$ ipython --no-banner

In [1]: import numpy as np

In [2]: import numpy.linalg as la

In [3]: np.set_printoptions(precision=1, suppress=True, linewidth=100)

In [4]: tidy = lambda a: np.round(a, 1) + 0

In [5]: F = np.load("x.npy")

In [6]: F
Out[6]: 
array([[ 9.,  6.,  2.,  2.],
       [ 6., 14.,  3.,  3.],
       [ 2.,  3.,  6.,  1.],
       [ 2.,  3.,  1.,  6.]])

In [7]: vec = np.array([3, 3, 1, 3])

In [8]: y = F @ vec

In [9]: y
Out[9]: array([53., 72., 24., 34.])

In [10]: tidy(la.solve(F.T, F[3]))
Out[10]: array([0., 0., 0., 1.])

In [11]: T = np.stack([F, -2 * F, F[::-1]])

In [12]: T.shape
Out[12]: (3, 4, 4)

In [13]: la.matrix_rank(T)
Out[13]: array([4, 4, 4])

In [14]: np.einsum("bij,cij->bc", T, T)
Out[14]: 
array([[ 475., -950.,  250.],
       [-950., 1900., -500.],
       [ 250., -500.,  475.]])

In [15]: (T @ F.T).shape
Out[15]: (3, 4, 4)

In [16]: tidy(la.det(T))
Out[16]: array([ 2500., 40000.,  2500.])

In [17]: rng = np.random.default_rng(73708)

In [18]: lab = rng.permutation(4)

In [19]: lab
Out[19]: array([0, 1, 3, 2])

In [20]: Y = F[lab][:, lab]

In [21]: np.trace(Y)
Out[21]: np.float64(35.0)

In [22]: tidy(la.det(Y)), tidy(la.det(F[lab]))
Out[22]: (np.float64(2500.0), np.float64(-2500.0))

In [23]: np.allclose(Y, F)
Out[23]: True

In [24]: Y
Out[24]: 
array([[ 9.,  6.,  2.,  2.],
       [ 6., 14.,  3.,  3.],
       [ 2.,  3.,  6.,  1.],
       [ 2.,  3.,  1.,  6.]])
